% ipython --no-banner

In [1]: import numpy as np

In [2]: import numpy.linalg as la

In [3]: np.set_printoptions(precision=2, suppress=True, linewidth=160, floatmode="fixed")

In [4]: M = np.load("w.npy")

In [5]: M
Out[5]: 
array([[ 0,  0,  0,  0,  0,  0,  0,  0,  0,  0,  0,  0,  0],
       [ 0,  0,  0,  0,  0,  0,  0,  0,  0,  0,  0,  0,  0],
       [ 9,  9,  1,  4,  1,  0,  4,  3,  2,  6,  0,  7,  5],
       [24, 25,  3, 15, 11,  2, 12,  6,  5, 15,  0, 17, 16],
       [15, 16,  2, 11, 10,  2,  8,  3,  3,  9,  0, 10, 11],
       [30, 32,  4, 22, 20,  4, 16,  6,  6, 18,  0, 20, 22],
       [15, 16,  2, 11, 10,  2,  8,  3,  3,  9,  0, 10, 11]])

In [6]: U, s, VT = la.svd(M)

In [7]: s.round(2) + 0
Out[7]: array([96.80,  6.89,  0.00,  0.00,  0.00,  0.00,  0.00])

In [8]: np.argmax(s[:-1] / (s[1:] + 1e-6)) + 1
Out[8]: np.int64(2)

In [9]: A2 = U[:, :2] @ np.diag(s[:2]) @ VT[:2]

In [10]: A2.round(2) + 0
Out[10]: 
array([[ 0.00,  0.00,  0.00,  0.00,  0.00,  0.00,  0.00,  0.00,  0.00,  0.00,  0.00,  0.00,  0.00],
       [ 0.00,  0.00,  0.00,  0.00,  0.00,  0.00,  0.00,  0.00,  0.00,  0.00,  0.00,  0.00,  0.00],
       [ 9.00,  9.00,  1.00,  4.00,  1.00,  0.00,  4.00,  3.00,  2.00,  6.00,  0.00,  7.00,  5.00],
       [24.00, 25.00,  3.00, 15.00, 11.00,  2.00, 12.00,  6.00,  5.00, 15.00,  0.00, 17.00, 16.00],
       [15.00, 16.00,  2.00, 11.00, 10.00,  2.00,  8.00,  3.00,  3.00,  9.00,  0.00, 10.00, 11.00],
       [30.00, 32.00,  4.00, 22.00, 20.00,  4.00, 16.00,  6.00,  6.00, 18.00,  0.00, 20.00, 22.00],
       [15.00, 16.00,  2.00, 11.00, 10.00,  2.00,  8.00,  3.00,  3.00,  9.00,  0.00, 10.00, 11.00]])

In [11]: round(la.norm(M - A2) / la.norm(M), 2)
Out[11]: np.float64(0.0)

In [12]: round(float(np.abs(M - A2).max()), 2)
Out[12]: 0.0

In [13]: round(la.norm(M - A2, 2), 2), round(float(s[2]), 2)
Out[13]: (np.float64(0.0), 0.0)

In [14]: la.matrix_rank(A2)
Out[14]: np.int64(2)

In [15]: np.round(la.svd(M, compute_uv=False), 2) + 0
Out[15]: array([96.80,  6.89,  0.00,  0.00,  0.00,  0.00,  0.00])

In [16]: M[:, 13]
Traceback (most recent call last):
  Cell In[16], line 1
    M[:, 13]
IndexError: index 13 is out of bounds for axis 1 with size 13


In [17]: M.mean(axis=0)
Out[17]: array([13.29, 14.00,  1.71,  9.00,  7.43,  1.43,  6.86,  3.00,  2.71,  8.14,  0.00,  9.14,  9.29])

In [18]: M.sum(axis=1)
Out[18]: array([  0,   0,  51, 151, 100, 200, 100])

In [19]: M.shape
Out[19]: (7, 13)

In [20]: M[7]
Traceback (most recent call last):
  Cell In[20], line 1
    M[7]
IndexError: index 7 is out of bounds for axis 0 with size 7


In [21]: la.matrix_rank(M)
Out[21]: np.int64(2)

In [22]: M.sum(axis=0)
Out[22]: array([93, 98, 12, 63, 52, 10, 48, 21, 19, 57,  0, 64, 65])

In [23]: np.diff(M, axis=0)
Out[23]: 
array([[  0,   0,   0,   0,   0,   0,   0,   0,   0,   0,   0,   0,   0],
       [  9,   9,   1,   4,   1,   0,   4,   3,   2,   6,   0,   7,   5],
       [ 15,  16,   2,  11,  10,   2,   8,   3,   3,   9,   0,  10,  11],
       [ -9,  -9,  -1,  -4,  -1,   0,  -4,  -3,  -2,  -6,   0,  -7,  -5],
       [ 15,  16,   2,  11,  10,   2,   8,   3,   3,   9,   0,  10,  11],
       [-15, -16,  -2, -11, -10,  -2,  -8,  -3,  -3,  -9,   0, -10, -11]])

In [24]: np.unique(M.round(6), axis=0).shape
Out[24]: (5, 13)

In [25]: la.lstsq(M[:-1].T, M[-1])[2]
Out[25]: np.int32(2)

In [26]: round(np.trace(la.pinv(M) @ M), 2)
Out[26]: np.float64(2.0)

In [27]: np.abs(np.diag(la.qr(M)[1])) > 1e-9
Out[27]: array([ True,  True, False, False, False, False, False])

In [28]: rank = la.matrix_rank(M)

In [29]: rank
Out[29]: np.int64(2)

In [30]: ns = la.svd(M)[2][rank:].T

In [31]: ns.shape
Out[31]: (13, 11)

In [32]: rng = np.random.default_rng(703)

In [33]: A2 = M + rng.integers(-2, 3, (7, 2)) @ rng.integers(-2, 3, (2, 13))

In [34]: A2
Out[34]: 
array([[ 4,  2,  4,  2,  0, -4,  0,  0,  2, -2,  0, -2,  0],
       [ 2,  0,  3,  2,  2, -5, -1,  1,  0,  0, -2,  0,  2],
       [ 5,  7, -3,  2,  1,  4,  4,  3,  0,  8,  0,  9,  5],
       [28, 27,  7, 17, 11, -2, 12,  6,  7, 13,  0, 15, 16],
       [13, 15,  0, 10, 10,  4,  8,  3,  2, 10,  0, 11, 11],
       [24, 27,  0, 21, 24,  4, 14,  8,  1, 23, -4, 25, 26],
       [ 9, 12, -3,  9, 12,  5,  7,  4, -1, 13, -2, 14, 13]])

In [35]: A2 - M
Out[35]: 
array([[ 4,  2,  4,  2,  0, -4,  0,  0,  2, -2,  0, -2,  0],
       [ 2,  0,  3,  2,  2, -5, -1,  1,  0,  0, -2,  0,  2],
       [-4, -2, -4, -2,  0,  4,  0,  0, -2,  2,  0,  2,  0],
       [ 4,  2,  4,  2,  0, -4,  0,  0,  2, -2,  0, -2,  0],
       [-2, -1, -2, -1,  0,  2,  0,  0, -1,  1,  0,  1,  0],
       [-6, -5, -4, -1,  4,  0, -2,  2, -5,  5, -4,  5,  4],
       [-6, -4, -5, -2,  2,  3, -1,  1, -4,  4, -2,  4,  2]])

In [36]: np.abs(A2 - M).sum(axis=1)
Out[36]: array([22, 20, 22, 22, 11, 47, 40])

In [37]: np.round(la.svd(A2 - M, compute_uv=False), 2) + 0
Out[37]: array([22.88, 10.70,  0.00,  0.00,  0.00,  0.00,  0.00])

In [38]: la.matrix_rank(A2 - M, tol=1e-8)
Out[38]: np.int64(2)

In [39]: F = np.load("out8.npy")

In [40]: F
Out[40]: 
array([[-0.78,  1.16,  1.74, -1.93,  2.74],
       [-1.16,  0.57,  2.36, -2.43,  3.14],
       [-0.57,  0.74,  2.67, -1.90,  2.71],
       [-1.47,  0.34,  2.01, -2.44,  3.76],
       [-0.16,  1.19,  1.97, -2.53,  2.90],
       [-1.23,  0.26,  1.59, -1.66,  3.01],
       [-0.59,  1.22,  2.95, -1.97,  2.81],
       [-1.43,  0.91,  2.02, -1.71,  2.94],
       [-1.25,  0.77,  2.45, -2.22,  2.93],
       [-1.29,  0.89,  2.32, -2.39,  3.33],
       [-2.49, -0.85, -1.95,  0.22,  2.55],
       [-2.90, -1.25, -2.06, -0.38,  2.64],
       [-3.14, -1.32, -1.91,  0.25,  3.57],
       [-2.56, -0.96, -1.71, -0.52,  3.20],
       [-2.79, -0.89, -2.11, -0.62,  2.77],
       [-3.04, -1.03, -2.73,  0.18,  2.77],
       [-2.46, -1.36, -2.66,  0.26,  3.60],
       [-2.66, -1.10, -1.20, -0.14,  2.83],
       [-3.02, -1.04, -2.16,  0.08,  3.15],
       [-2.37, -1.36, -1.68, -0.48,  3.38],
       [-0.56, -0.56, -0.83, -2.79,  0.14],
       [ 0.07,  0.19, -1.04, -2.55, -0.41],
       [ 0.37, -0.24, -0.54, -3.73,  0.24],
       [ 0.40,  0.12, -0.64, -3.10,  0.39],
       [ 0.23,  0.29, -0.85, -2.80, -0.15],
       [-0.34, -0.21, -1.34, -2.81,  0.43],
       [-0.26, -0.19, -1.09, -2.97, -0.80],
       [-0.09, -0.56, -0.41, -3.40,  0.58],
       [ 0.07,  0.05, -1.30, -2.07, -0.40],
       [-0.10, -0.53, -1.26, -2.96, -0.19]])

In [41]: round(la.norm(F, 1), 2), round(la.norm(F, np.inf), 2)
Out[41]: (np.float64(64.46), np.float64(10.34))

In [42]: np.round(la.norm(F) ** 2 / la.norm(F, 2) ** 2, 2)
Out[42]: np.float64(1.81)

In [43]: la.norm(F, axis=1).argmax()
Out[43]: np.int64(12)

In [44]: np.round(la.norm(F, 2), 2)
Out[44]: np.float64(17.19)

In [45]: round(F[10] @ F[27], 2)
Out[45]: np.float64(2.23)

In [46]: la.norm(F, axis=0)
Out[46]: array([ 9.40,  4.64, 10.12, 11.58, 13.73])

In [47]: round(la.norm(F[10] - F[27]), 2)
Out[47]: np.float64(5.02)

In [48]: np.round(la.norm(F[10], 1), 2), round(la.norm(F[10], np.inf), 2)
Out[48]: (np.float64(8.06), np.float64(2.55))

In [49]: round(float(la.norm(F, "nuc")), 2)
Out[49]: 41.66

In [50]: gram = F.T @ F

In [51]: np.allclose(gram, gram.T)
Out[51]: True

In [52]: (F @ F.T).shape
Out[52]: (30, 30)

In [53]: round(float(np.trace(gram)), 2), round(float((F ** 2).sum()), 2)
Out[53]: (534.84, 534.84)

In [54]: la.svd(F, compute_uv=False) ** 2
Out[54]: array([295.41, 151.72,  83.10,   2.46,   2.15])

In [55]: np.diag(gram)
Out[55]: array([ 88.39,  21.49, 102.49, 134.03, 188.43])

In [56]: gram
Out[56]: 
array([[  88.39,   24.04,   34.66,   24.12, -114.20],
       [  24.04,   21.49,   42.12,  -10.59,  -11.04],
       [  34.66,   42.12,  102.49,  -19.09,    5.92],
       [  24.12,  -10.59,  -19.09,  134.03,  -68.31],
       [-114.20,  -11.04,    5.92,  -68.31,  188.43]])

In [57]: z = rng.permutation(5)

In [58]: A2 = F[:, z] * rng.choice([-1, 1], 5)

In [59]: A2
Out[59]: 
array([[-1.74,  2.74, -1.93, -0.78, -1.16],
       [-2.36,  3.14, -2.43, -1.16, -0.57],
       [-2.67,  2.71, -1.90, -0.57, -0.74],
       [-2.01,  3.76, -2.44, -1.47, -0.34],
       [-1.97,  2.90, -2.53, -0.16, -1.19],
       [-1.59,  3.01, -1.66, -1.23, -0.26],
       [-2.95,  2.81, -1.97, -0.59, -1.22],
       [-2.02,  2.94, -1.71, -1.43, -0.91],
       [-2.45,  2.93, -2.22, -1.25, -0.77],
       [-2.32,  3.33, -2.39, -1.29, -0.89],
       [ 1.95,  2.55,  0.22, -2.49,  0.85],
       [ 2.06,  2.64, -0.38, -2.90,  1.25],
       [ 1.91,  3.57,  0.25, -3.14,  1.32],
       [ 1.71,  3.20, -0.52, -2.56,  0.96],
       [ 2.11,  2.77, -0.62, -2.79,  0.89],
       [ 2.73,  2.77,  0.18, -3.04,  1.03],
       [ 2.66,  3.60,  0.26, -2.46,  1.36],
       [ 1.20,  2.83, -0.14, -2.66,  1.10],
       [ 2.16,  3.15,  0.08, -3.02,  1.04],
       [ 1.68,  3.38, -0.48, -2.37,  1.36],
       [ 0.83,  0.14, -2.79, -0.56,  0.56],
       [ 1.04, -0.41, -2.55,  0.07, -0.19],
       [ 0.54,  0.24, -3.73,  0.37,  0.24],
       [ 0.64,  0.39, -3.10,  0.40, -0.12],
       [ 0.85, -0.15, -2.80,  0.23, -0.29],
       [ 1.34,  0.43, -2.81, -0.34,  0.21],
       [ 1.09, -0.80, -2.97, -0.26,  0.19],
       [ 0.41,  0.58, -3.40, -0.09,  0.56],
       [ 1.30, -0.40, -2.07,  0.07, -0.05],
       [ 1.26, -0.19, -2.96, -0.10,  0.53]])

In [60]: U, _, VT = la.svd(F.T @ A2)

In [61]: np.round(U @ VT, 2) + 0
Out[61]: 
array([[ 0.00,  0.00,  0.00,  1.00,  0.00],
       [ 0.00,  0.00,  0.00,  0.00, -1.00],
       [-1.00,  0.00,  0.00,  0.00,  0.00],
       [ 0.00,  0.00,  1.00,  0.00,  0.00],
       [ 0.00,  1.00,  0.00,  0.00,  0.00]])

In [62]: D = la.norm(F[:, None] - F[None], axis=-1)

In [63]: D[6].round(6).argsort(kind="stable")[:4]
Out[63]: array([6, 2, 8, 1])

In [64]: D[:5, :5]
Out[64]: 
array([[0.00, 1.13, 1.04, 1.59, 0.91],
       [1.13, 0.00, 0.97, 0.81, 1.27],
       [1.04, 0.97, 0.00, 1.67, 1.14],
       [1.59, 0.81, 1.67, 0.00, 1.79],
       [0.91, 1.27, 1.14, 1.79, 0.00]])

In [65]: la.matrix_rank(D ** 2)
Out[65]: np.int64(7)

In [66]: gram = np.cov(F, rowvar=False)

In [67]: round(np.corrcoef(F[:, 1], F[:, 0])[0, 1], 2)
Out[67]: np.float64(0.62)

In [68]: np.polyfit(F[:, 1], F[:, 0], 1)
Out[68]: array([ 0.87, -1.11])

In [69]: np.argsort(-F.std(axis=0).round(6), kind="stable")
Out[69]: array([2, 4, 3, 0, 1])

In [70]: F.std(axis=0)
Out[70]: array([1.17, 0.83, 1.83, 1.23, 1.49])

In [71]: gram
Out[71]: 
array([[ 1.43,  0.62,  0.88, -1.39, -1.32],
       [ 0.62,  0.72,  1.41, -0.65, -0.05],
       [ 0.88,  1.41,  3.47, -1.10,  0.72],
       [-1.39, -0.65, -1.10,  1.57,  1.23],
       [-1.32, -0.05,  0.72,  1.23,  2.28]])

In [72]: np.median(F, axis=0)
Out[72]: array([-1.19, -0.20, -0.95, -2.02,  2.77])

In [73]: K = np.load("sample18.npy")

In [74]: K
Out[74]: 
array([[4, 9, 8, 8, 6],
       [1, 1, 4, 6, 1],
       [5, 8, 2, 0, 9],
       [2, 9, 0, 4, 2],
       [0, 9, 3, 9, 7],
       [6, 8, 4, 4, 6],
       [2, 9, 3, 7, 4],
       [1, 3, 4, 5, 9],
       [3, 0, 5, 0, 7],
       [6, 2, 0, 4, 4],
       [5, 4, 5, 5, 5],
       [8, 3, 1, 8, 0],
       [2, 1, 0, 1, 5]])

In [75]: z = K[:, 0] > np.median(K[:, 0])

In [76]: r0 = K[z].mean(axis=0) - K[~z].mean(axis=0)

In [77]: r0
Out[77]: array([4.10, 1.10, 0.62, 0.26, 0.00])

In [78]: ((K - K.mean(axis=0)) @ r0 > 0).astype(int)
Out[78]: array([1, 0, 1, 0, 0, 1, 0, 0, 0, 1, 1, 1, 0])

In [79]: np.argsort(-np.abs(r0).round(6), kind="stable")
Out[79]: array([0, 1, 2, 3, 4])

In [80]: W0 = np.load("m.npy")

In [81]: W0
Out[81]: 
array([[ 0.23, -0.05,  0.05, -0.14,  0.23,  0.05,  0.05,  0.23,  0.14, -0.05, -0.05, -0.14],
       [-0.05,  0.01, -0.01,  0.03, -0.05, -0.01, -0.01, -0.05, -0.03,  0.01,  0.01,  0.03],
       [ 0.05, -0.01,  0.01, -0.03,  0.05,  0.01,  0.01,  0.05,  0.03, -0.01, -0.01, -0.03],
       [-0.14,  0.03, -0.03,  0.08, -0.14, -0.03, -0.03, -0.14, -0.08,  0.03,  0.03,  0.08],
       [ 0.23, -0.05,  0.05, -0.14,  0.23,  0.05,  0.05,  0.23,  0.14, -0.05, -0.05, -0.14],
       [ 0.05, -0.01,  0.01, -0.03,  0.05,  0.01,  0.01,  0.05,  0.03, -0.01, -0.01, -0.03],
       [ 0.05, -0.01,  0.01, -0.03,  0.05,  0.01,  0.01,  0.05,  0.03, -0.01, -0.01, -0.03],
       [ 0.23, -0.05,  0.05, -0.14,  0.23,  0.05,  0.05,  0.23,  0.14, -0.05, -0.05, -0.14],
       [ 0.14, -0.03,  0.03, -0.08,  0.14,  0.03,  0.03,  0.14,  0.08, -0.03, -0.03, -0.08],
       [-0.05,  0.01, -0.01,  0.03, -0.05, -0.01, -0.01, -0.05, -0.03,  0.01,  0.01,  0.03],
       [-0.05,  0.01, -0.01,  0.03, -0.05, -0.01, -0.01, -0.05, -0.03,  0.01,  0.01,  0.03],
       [-0.14,  0.03, -0.03,  0.08, -0.14, -0.03, -0.03, -0.14, -0.08,  0.03,  0.03,  0.08]])

In [82]: r0 = np.array([-3, 5, 3])

In [83]: np.polyval(r0, W0[8])
Out[83]: array([3.64, 2.86, 3.14, 2.56, 3.64, 3.14, 3.14, 3.64, 3.40, 2.86, 2.86, 2.56])

In [84]: np.convolve(W0[8], r0)
Out[84]: array([-0.42,  0.78,  0.19,  0.31, -0.75,  0.36,  0.47, -0.19,  0.53,  0.92,  0.19,  0.03, -0.50, -0.25])

In [85]: np.array([np.convolve(row, r0, "same") for row in W0])
Out[85]: 
array([[ 1.30,  0.32,  0.51, -1.25,  0.60,  0.79, -0.32,  0.88,  1.53,  0.32,  0.05, -0.83],
       [-0.26, -0.06, -0.10,  0.25, -0.12, -0.16,  0.06, -0.18, -0.31, -0.06, -0.01,  0.17],
       [ 0.26,  0.06,  0.10, -0.25,  0.12,  0.16, -0.06,  0.18,  0.31,  0.06,  0.01, -0.17],
       [-0.78, -0.19, -0.31,  0.75, -0.36, -0.47,  0.19, -0.53, -0.92, -0.19, -0.03,  0.50],
       [ 1.30,  0.32,  0.51, -1.25,  0.60,  0.79, -0.32,  0.88,  1.53,  0.32,  0.05, -0.83],
       [ 0.26,  0.06,  0.10, -0.25,  0.12,  0.16, -0.06,  0.18,  0.31,  0.06,  0.01, -0.17],
       [ 0.26,  0.06,  0.10, -0.25,  0.12,  0.16, -0.06,  0.18,  0.31,  0.06,  0.01, -0.17],
       [ 1.30,  0.32,  0.51, -1.25,  0.60,  0.79, -0.32,  0.88,  1.53,  0.32,  0.05, -0.83],
       [ 0.78,  0.19,  0.31, -0.75,  0.36,  0.47, -0.19,  0.53,  0.92,  0.19,  0.03, -0.50],
       [-0.26, -0.06, -0.10,  0.25, -0.12, -0.16,  0.06, -0.18, -0.31, -0.06, -0.01,  0.17],
       [-0.26, -0.06, -0.10,  0.25, -0.12, -0.16,  0.06, -0.18, -0.31, -0.06, -0.01,  0.17],
       [-0.78, -0.19, -0.31,  0.75, -0.36, -0.47,  0.19, -0.53, -0.92, -0.19, -0.03,  0.50]])
